>>> import numpy as np
>>> from numpy import linalg as LA
>>> np.set_printoptions(precision=2, suppress=True, linewidth=200, floatmode="fixed")
>>> def rnd(a):
...     return np.round(a, 2) + 0
... 
>>> W0 = np.load("x.npy")
>>> rnd(W0)
array([[ 0.85,  0.72, -0.66,  0.66, -0.96,  1.66],
       [-0.31,  1.68,  1.12,  0.67,  0.09, -0.36],
       [ 0.32,  0.10,  0.38, -0.48,  2.27,  1.14],
       [ 1.51,  0.80, -1.52,  0.09,  0.62, -1.38],
       [-0.66, -0.98,  0.48,  2.02,  0.19, -0.13]])
>>> rng = np.random.default_rng(217085)
>>> Y = W0 + rng.integers(-2, 3, (5, 1)) @ rng.integers(-2, 3, (1, 6))
>>> rnd(Y)
array([[ 1.85,  1.72,  0.34, -1.34, -2.96,  1.66],
       [-1.31,  0.68,  0.12,  2.67,  2.09, -0.36],
       [-1.68, -1.90, -1.62,  3.52,  6.27,  1.14],
       [ 3.51,  2.80,  0.48, -3.91, -3.38, -1.38],
       [ 0.34,  0.02,  1.48,  0.02, -1.81, -0.13]])
>>> print(rnd(Y - W0))
[[ 1.00  1.00  1.00 -2.00 -2.00  0.00]
 [-1.00 -1.00 -1.00  2.00  2.00  0.00]
 [-2.00 -2.00 -2.00  4.00  4.00  0.00]
 [ 2.00  2.00  2.00 -4.00 -4.00  0.00]
 [ 1.00  1.00  1.00 -2.00 -2.00  0.00]]
>>> theta = np.radians(180)
>>> R = np.eye(6)
>>> R[4, 4] = R[5, 5] = np.cos(theta)
>>> R[4, 5], R[5, 4] = -np.sin(theta), np.sin(theta)
>>> rnd(R)
array([[ 1.00,  0.00,  0.00,  0.00,  0.00,  0.00],
       [ 0.00,  1.00,  0.00,  0.00,  0.00,  0.00],
       [ 0.00,  0.00,  1.00,  0.00,  0.00,  0.00],
       [ 0.00,  0.00,  0.00,  1.00,  0.00,  0.00],
       [ 0.00,  0.00,  0.00,  0.00, -1.00,  0.00],
       [ 0.00,  0.00,  0.00,  0.00,  0.00, -1.00]])
>>> Y = W0 @ R.T
>>> print(np.allclose(LA.norm(W0, axis=1), LA.norm(Y, axis=1)))
True
>>> rnd(Y)
array([[ 0.85,  0.72, -0.66,  0.66,  0.96, -1.66],
       [-0.31,  1.68,  1.12,  0.67, -0.09,  0.36],
       [ 0.32,  0.10,  0.38, -0.48, -2.27, -1.14],
       [ 1.51,  0.80, -1.52,  0.09, -0.62,  1.38],
       [-0.66, -0.98,  0.48,  2.02, -0.19,  0.13]])
>>> print(rnd(LA.det(R)), np.trace(R))
1.0 2.0
>>> rnd(LA.svd(W0, compute_uv=False)), rnd(LA.svd(Y, compute_uv=False))
(array([3.00, 2.70, 2.43, 2.19, 1.97]), array([3.00, 2.70, 2.43, 2.19, 1.97]))
>>> Y = W0 / LA.norm(W0, axis=1)
Traceback (most recent call last):
  File "<python-input-20>", line 1, in <module>
    Y = W0 / LA.norm(W0, axis=1)
        ~~~^~~~~~~~~~~~~~~~~~~~~
ValueError: operands could not be broadcast together with shapes (5,6) (5,) 
>>> Y = W0 / LA.norm(W0, axis=1, keepdims=True)
>>> cov = Y @ Y.T
>>> rnd(LA.norm(Y, axis=1))
array([1.00, 1.00, 1.00, 1.00, 1.00])
>>> print(rnd(cov[2]))
[-0.08 -0.01  1.00 -0.03 -0.13]
>>> (cov - 2 * np.eye(5)).round(6).argmax(axis=1)
array([3, 4, 1, 0, 1])
>>> rnd(cov)
array([[ 1.00, -0.01, -0.08,  0.01, -0.11],
       [-0.01,  1.00, -0.01, -0.04,  0.10],
       [-0.08, -0.01,  1.00, -0.03, -0.13],
       [ 0.01, -0.04, -0.03,  1.00, -0.31],
       [-0.11,  0.10, -0.13, -0.31,  1.00]])
>>> (np.abs(cov) > 0.9).astype(int)
array([[1, 0, 0, 0, 0],
       [0, 1, 0, 0, 0],
       [0, 0, 1, 0, 0],
       [0, 0, 0, 1, 0],
       [0, 0, 0, 0, 1]])
>>> np.zeros(5, 5)
Traceback (most recent call last):
  File "<python-input-28>", line 1, in <module>
    np.zeros(5, 5)
    ~~~~~~~~^^^^^^
TypeError: Cannot interpret '5' as a data type
>>> rnd(LA.svd(cov, compute_uv=False))
array([1.37, 1.08, 0.98, 0.95, 0.62])
>>> rnd(np.diff(cov, axis=0))
array([[-1.01,  1.01,  0.07, -0.05,  0.21],
       [-0.07, -1.01,  1.01,  0.01, -0.23],
       [ 0.09, -0.03, -1.03,  1.03, -0.18],
       [-0.12,  0.14, -0.10, -1.31,  1.31]])
>>> LA.matrix_rank(cov)
np.int64(5)
>>> rnd(cov.sum(axis=1))
array([0.81, 1.05, 0.75, 0.63, 0.55])
>>> cov[5]
Traceback (most recent call last):
  File "<python-input-33>", line 1, in <module>
    cov[5]
    ~~~^^^
IndexError: index 5 is out of bounds for axis 0 with size 5
>>> cov[:, 5]
Traceback (most recent call last):
  File "<python-input-34>", line 1, in <module>
    cov[:, 5]
    ~~~^^^^^^
IndexError: index 5 is out of bounds for axis 1 with size 5
>>> blk = np.stack([W0, -3 * W0, W0[::-1]])
>>> blk.shape
(3, 5, 6)
>>> rnd(np.einsum("bij,cij->bc", blk, blk))
array([[ 30.85, -92.56,   5.21],
       [-92.56, 277.67, -15.62],
       [  5.21, -15.62,  30.85]])
>>> rnd(LA.norm(blk, axis=(1, 2)))
array([ 5.55, 16.66,  5.55])
>>> arr = np.array([[4, 2, 1], [3, 1, 0], [5, 3, 2], [3, 1, 0]])
>>> # rows and columns are dependent
>>> theta = np.radians(180)
>>> R = np.eye(3)
>>> R[2, 2] = R[1, 1] = np.cos(theta)
>>> R[2, 1], R[1, 2] = -np.sin(theta), np.sin(theta)
>>> rnd(R)
array([[ 1.00,  0.00,  0.00],
       [ 0.00, -1.00,  0.00],
       [ 0.00,  0.00, -1.00]])
>>> Y = arr @ R.T
>>> print(np.allclose(LA.norm(arr, axis=1), LA.norm(Y, axis=1)))
True
>>> rnd(LA.det(R)), np.trace(R)
(np.float64(1.0), np.float64(-1.0))
>>> print(rnd(LA.svd(arr, compute_uv=False)), rnd(LA.svd(Y, compute_uv=False)))
[8.77 1.41 0.00] [8.77 1.41 0.00]
>>> np.abs(Y - arr).max(axis=0)
array([0.00, 6.00, 4.00])
>>> rnd(Y)
array([[ 4.00, -2.00, -1.00],
       [ 3.00, -1.00,  0.00],
       [ 5.00, -3.00, -2.00],
       [ 3.00, -1.00,  0.00]])
>>> E = np.load("case14.npy")
>>> E
array([[ -1.74,  10.91,  -0.86,   0.00,   0.05],
       [ -0.23,  -7.13,  -0.35,   0.00,   0.09],
       [ -3.52,  20.45,   0.14,   0.01,   0.03],
       [ -1.60,  -8.15,  -0.21,  -0.01,   0.02],
       [ -1.55,  13.14,   0.02,   0.01,   0.02],
       [ -2.00,  -2.98,  -0.16,   0.00,   0.05],
       [ -1.65,  -4.39,   0.35,  -0.03,  -0.02],
       [ -2.86,  17.43,   0.09,   0.00,  -0.02],
       [ -3.72,  11.04,  -0.60,   0.04,  -0.16],
       [  0.12,   6.03,   0.37,  -0.01,   0.13],
       [ -3.36,  11.87,  -0.05,  -0.01,  -0.05],
       [ -0.71, -12.10,  -0.39,   0.02,  -0.01],
       [  2.74,   9.48,   0.41,  -0.03,   0.15],
       [ -2.24,   5.98,   0.07,   0.00,   0.12],
       [ -1.90,   8.36,   0.35,  -0.01,   0.10],
       [ -1.19,   5.85,  -0.32,   0.01,   0.02],
       [ -0.60,  14.65,   0.92,   0.00,   0.14],
       [  0.62,   4.11,  -0.06,   0.00,  -0.01],
       [  0.56,  -4.56,  -0.05,  -0.01,   0.00],
       [  0.89,  -3.85,  -0.17,  -0.01,  -0.01],
       [ -1.19,   8.97,   0.11,  -0.02,   0.02],
       [ -3.29,   6.68,   0.67,  -0.01,  -0.05],
       [ -0.57,  -0.80,  -0.06,   0.01,   0.03],
       [  0.84, -15.89,   0.14,   0.02,   0.10],
       [  1.82,  -4.28,   0.00,   0.01,   0.06],
       [  0.38,  -9.86,  -0.60,   0.01,  -0.15],
       [  2.16, -16.87,   0.36,   0.02,   0.02],
       [ -1.03,   5.62,   0.27,   0.01,  -0.04],
       [  1.04,  19.93,  -0.60,   0.00,   0.05],
       [ -2.45,  -2.74,  -0.31,  -0.02,  -0.03],
       [  1.10,   9.76,   0.47,  -0.02,  -0.06]])
>>> cen = (E - E.mean(axis=0)) / E.std(axis=0)
>>> np.argwhere(np.abs(cen) > 2)
array([[ 0,  2],
       [ 8,  3],
       [ 8,  4],
       [12,  0],
       [16,  2],
       [25,  4]])
>>> rnd(cen.std(axis=0))
array([1.00, 1.00, 1.00, 1.00, 1.00])
>>> coef = LA.lstsq(np.delete(cen, 0, axis=1), cen[:, 0])[0]
>>> np.abs(coef).argmax()
np.int64(0)
>>> Y = np.array([[5, -3, -5, -3], [4, -4, -5, 3]])
>>> mat = np.block([[np.zeros((2, 2)), Y], [Y.T, np.zeros((4, 4))]])
>>> mat
array([[ 0.00,  0.00,  5.00, -3.00, -5.00, -3.00],
       [ 0.00,  0.00,  4.00, -4.00, -5.00,  3.00],
       [ 5.00,  4.00,  0.00,  0.00,  0.00,  0.00],
       [-3.00, -4.00,  0.00,  0.00,  0.00,  0.00],
       [-5.00, -5.00,  0.00,  0.00,  0.00,  0.00],
       [-3.00,  3.00,  0.00,  0.00,  0.00,  0.00]])
>>> # equal to its transpose
>>> blk = np.stack([mat, -2 * mat, mat[::-1]])
>>> np.einsum("bij,cij->bc", blk, blk)
array([[ 268.00, -536.00,  -62.00],
       [-536.00, 1072.00,  124.00],
       [ -62.00,  124.00,  268.00]])
>>> LA.matrix_rank(blk)
array([4, 4, 4])
>>> (blk @ mat.T).shape
(3, 6, 6)
>>> blk.sum(axis=0)
array([[-3.00,  3.00, -5.00,  3.00,  5.00,  3.00],
       [-5.00, -5.00, -4.00,  4.00,  5.00, -3.00],
       [-8.00, -8.00,  0.00,  0.00,  0.00,  0.00],
       [ 8.00,  8.00,  0.00,  0.00,  0.00,  0.00],
       [ 5.00,  5.00,  4.00, -4.00, -5.00,  3.00],
       [ 3.00, -3.00,  5.00, -3.00, -5.00, -3.00]])
>>> blk.shape
(3, 6, 6)
>>> rnd(LA.norm(blk, axis=(1, 2)))
array([16.37, 32.74, 16.37])
>>> rnd(LA.det(blk))
array([0.00, 0.00, 0.00])
>>> lab = rng.permutation(6)
>>> lab
array([1, 4, 2, 0, 5, 3])
>>> Y = mat[lab][:, lab]
>>> np.allclose(Y, mat)
False
>>> rnd(np.sort(np.abs(LA.eigvals(Y))))
array([ 0.00,  0.00,  4.36,  4.36, 10.72, 10.72])
>>> U, sv, VT = LA.svd(mat)
>>> rnd(sv)
array([10.72, 10.72,  4.36,  4.36,  0.00,  0.00])
>>> np.argmax(sv[:-1] / (sv[1:] + 1e-6)) + 1
np.int64(4)
>>> Y = U[:, :4] @ np.diag(sv[:4]) @ VT[:4]
>>> print(LA.matrix_rank(Y))
4
>>> rnd(LA.norm(mat - Y, 2)), rnd(sv[4])
(np.float64(0.0), np.float64(0.0))
>>> rnd(np.abs(mat - Y).max())
np.float64(0.0)
>>> LA.matrix_rank(mat, rtol=0.05)
np.int64(4)
>>> print(rnd(LA.norm(mat - Y) / LA.norm(mat)))
0.0
>>> feats = rng.normal(size=(20, 3))
>>> feats = 20 * feats / LA.norm(feats, axis=1, keepdims=True)
>>> print(rnd(feats))
[[ 19.21  -4.01   3.88]
 [  9.72 -16.50  -5.75]
 [ 12.78   0.85  15.36]
 [-18.50   3.93  -6.50]
 [-12.48   4.11 -15.08]
 [ 18.28  -8.07  -0.78]
 [-12.64 -10.68 -11.23]
 [  2.67 -16.80 -10.53]
 [ -6.17  15.86  10.51]
 [ 17.97  -7.89  -3.87]
 [ 12.41  15.68   0.25]
 [ -8.72 -15.29  -9.49]
 [ 16.45   5.74  -9.82]
 [-19.87   1.48   1.74]
 [  8.43  -2.04 -18.02]
 [ -8.99   6.47  16.65]
 [ 18.26   6.60   4.81]
 [  7.57  14.01  12.11]
 [ 10.11  10.81 -13.45]
 [  2.69 -19.81  -0.46]]
>>> D = LA.norm(feats[:, None] - feats[None], axis=-1)
>>> np.flatnonzero(D[4] < D.mean() / 2)
array([3, 4])
>>> print(rnd(LA.norm(feats, axis=1)))
[20.00 20.00 20.00 20.00 20.00 20.00 20.00 20.00 20.00 20.00 20.00 20.00 20.00 20.00 20.00 20.00 20.00 20.00 20.00 20.00]
>>> rnd(D[:5, :5])
array([[ 0.00, 18.41, 14.03, 39.91, 37.81],
       [18.41,  0.00, 27.50, 34.85, 31.70],
       [14.03, 27.50,  0.00, 38.29, 39.69],
       [39.91, 34.85, 38.29,  0.00, 10.48],
       [37.81, 31.70, 39.69, 10.48,  0.00]])
>>> np.unravel_index(D.round(6).argmax(), D.shape)
(np.int64(0), np.int64(3))
>>> print(D[4].round(6).argsort(kind="stable")[:4])
[ 4  3  6 13]
